>>> import numpy as np
>>> np.set_printoptions(suppress=True, linewidth=160)
>>> def rd(a):
...     return np.round(a, 2) + 0
... 
>>> F = np.load("arr.npy")
>>> print(F)
[[-1.47 -0.5   1.2   0.3  -0.1 ]
 [ 0.02  0.   -1.1   0.3  -0.6 ]
 [-4.79 -1.6  -1.2   1.1  -1.7 ]
 [ 2.09  0.7   0.7   0.9  -1.1 ]
 [ 0.61  0.2   1.3   0.6  -0.1 ]
 [-5.08 -1.7   0.   -0.1  -2.  ]
 [ 1.19  0.4   0.1   0.8   0.1 ]
 [ 9.58  3.2  -1.3  -1.3   0.7 ]
 [-3.01 -1.    0.5  -1.   -1.1 ]
 [ 0.    0.    0.4   1.4  -0.8 ]
 [ 1.82  0.6   1.2  -0.2   0.8 ]
 [-2.71 -0.9  -0.7   0.4   0.  ]
 [ 1.19  0.4   0.7  -0.4   0.9 ]]
>>> Xc = (F - F.mean(axis=0)) / F.std(axis=0)
>>> print(rd(Xc.std(axis=0)))
[1. 1. 1. 1. 1.]
>>> c = np.linalg.lstsq(np.delete(Xc, 1, axis=1), Xc[:, 1])[0]
>>> print(rd(c))
[1. 0. 0. 0.]
>>> Xc = F - F.mean(axis=0)
>>> U, sig, vt = np.linalg.svd(Xc, full_matrices=False)
>>> print((np.sign(U[:, 0]) == np.sign(U[0, 0])).astype(int))
[1 0 1 0 0 1 0 0 1 1 0 1 0]
>>> print(rd(sig ** 2 / (sig ** 2).sum()))
[0.9  0.05 0.03 0.02 0.  ]
>>> print(rd((sig ** 2).sum() ** 2 / (sig ** 4).sum()))
1.24
>>> print(rd(np.abs(vt[-1])))
[0.32 0.95 0.   0.   0.  ]
>>> print(np.linalg.matrix_rank(Xc))
5
>>> vec = np.array([1, 1, 1, -6, 0])
>>> rhs = F @ vec
>>> print(rd(rhs))
[ -2.57  -2.88 -14.19  -1.91  -1.49  -6.18  -3.11  19.28   2.49  -8.     4.82  -6.71   4.69]
>>> print(rd(np.linalg.solve(F.T @ F, F.T @ rhs)))
[ 1.  1.  1. -6.  0.]
>>> rng = np.random.default_rng(6)
>>> rhs = rhs + 0.02 * rng.normal(size=13)
>>> print(rd(rhs))
[ -2.55  -2.84 -14.24  -1.91  -1.47  -6.15  -3.1   19.31   2.5   -7.99   4.82  -6.73   4.67]
>>> c, *_ = np.linalg.lstsq(F, rhs)
>>> print(rd(np.linalg.norm(rhs - F @ c)))
0.06
>>> W0 = np.loadtxt("sample2.csv", delimiter=",")
>>> print(W0)
[[-0.03 -0.28  1.79]
 [-1.19 -1.89  3.21]
 [-1.2  -1.68  1.99]
 [-2.97 -3.47  0.47]
 [-2.99 -4.01  3.5 ]
 [-1.79 -2.5   2.7 ]
 [-0.58 -1.04  1.91]
 [-2.39 -3.18  2.78]
 [ 0.02 -0.07  0.57]
 [-2.39 -2.88  1.  ]
 [-1.8  -2.5   2.7 ]]
>>> dist = np.linalg.norm(W0[:, None] - W0[None], axis=-1)
>>> print((dist + 1e9 * np.eye(11)).round(6).argmin(axis=1))
[ 6  5  6  9  7 10  2 10  0  3  5]
>>> print(rd(dist[5]))
[2.98 1.   1.23 2.7  2.09 0.   2.05 0.91 3.7  1.84 0.01]
>>> print(rd(dist[:5, :5]))
[[0.   2.44 1.84 4.53 5.06]
 [2.44 0.   1.24 3.63 2.8 ]
 [1.84 1.24 0.   2.94 3.3 ]
 [4.53 3.63 2.94 0.   3.08]
 [5.06 2.8  3.3  3.08 0.  ]]
>>> print(np.flatnonzero(dist[5] < dist.mean() / 2))
[ 1  5  7 10]
>>> print(dist.mean(axis=1).argmax())
8
>>> print(dist[5].round(6).argsort(kind="stable")[:4])
[ 5 10  7  1]
>>> Xc = W0 - W0.mean(axis=0)
>>> U, sig, vt = np.linalg.svd(Xc, full_matrices=False)
>>> print((np.sign(U[:, 0]) == np.sign(U[0, 0])).astype(int))
[1 1 1 0 0 0 1 0 1 0 0]
>>> print(rd(vt[0] * np.sign(vt[0, np.abs(vt[0]).argmax()])))
[ 0.61  0.75 -0.26]
>>> U, sig, vt = np.linalg.svd(W0)
>>> print(np.argmax(sig[:-1] / (sig[1:] + 1e-6)) + 1)
2
>>> print(rd(sig))
[12.27  3.48  0.06]
>>> M2 = U[:, :2] @ np.diag(sig[:2]) @ vt[:2]
>>> print(rd(np.abs(W0 - M2).max()))
0.03
>>> print(rd(np.linalg.norm(W0 - M2, 2)), rd(sig[2]))
0.06 0.06
>>> M2 = np.array([[1, 1], [1, -1]])
>>> A = np.kron(M2, np.kron(M2, M2))[rng.permutation(8)][:6]
>>> print(A)
[[ 1 -1 -1  1  1 -1 -1  1]
 [ 1  1 -1 -1  1  1 -1 -1]
 [ 1  1  1  1  1  1  1  1]
 [ 1 -1  1 -1  1 -1  1 -1]
 [ 1 -1  1 -1 -1  1 -1  1]
 [ 1 -1 -1  1 -1  1  1 -1]]
>>> G = A.T @ A
>>> print(np.trace(G), (A ** 2).sum())
48 48
>>> print(rd(np.linalg.svd(A, compute_uv=False) ** 2))
[8. 8. 8. 8. 8. 8.]
>>> print((A @ A.T).shape)
(6, 6)
>>> print(rd(np.linalg.eigvalsh(G)[::-1]))
[8. 8. 8. 8. 8. 8. 0. 0.]
>>> print(np.linalg.matrix_rank(G))
6
>>> print(np.allclose(G, G.T))
True
>>> M2 = A[0, 0] * A[1:] - np.outer(A[1:, 0], A[0])
>>> print(M2)
[[ 0  2  0 -2  0  2  0 -2]
 [ 0  2  2  0  0  2  2  0]
 [ 0  0  2 -2  0  0  2 -2]
 [ 0  0  2 -2 -2  2  0  0]
 [ 0  0  0  0 -2  2  2 -2]]
>>> print(A[:, 0] / A[0, 0])
[1. 1. 1. 1. 1. 1.]
>>> print(np.flatnonzero(~M2.round(6).any(axis=1)))
[]
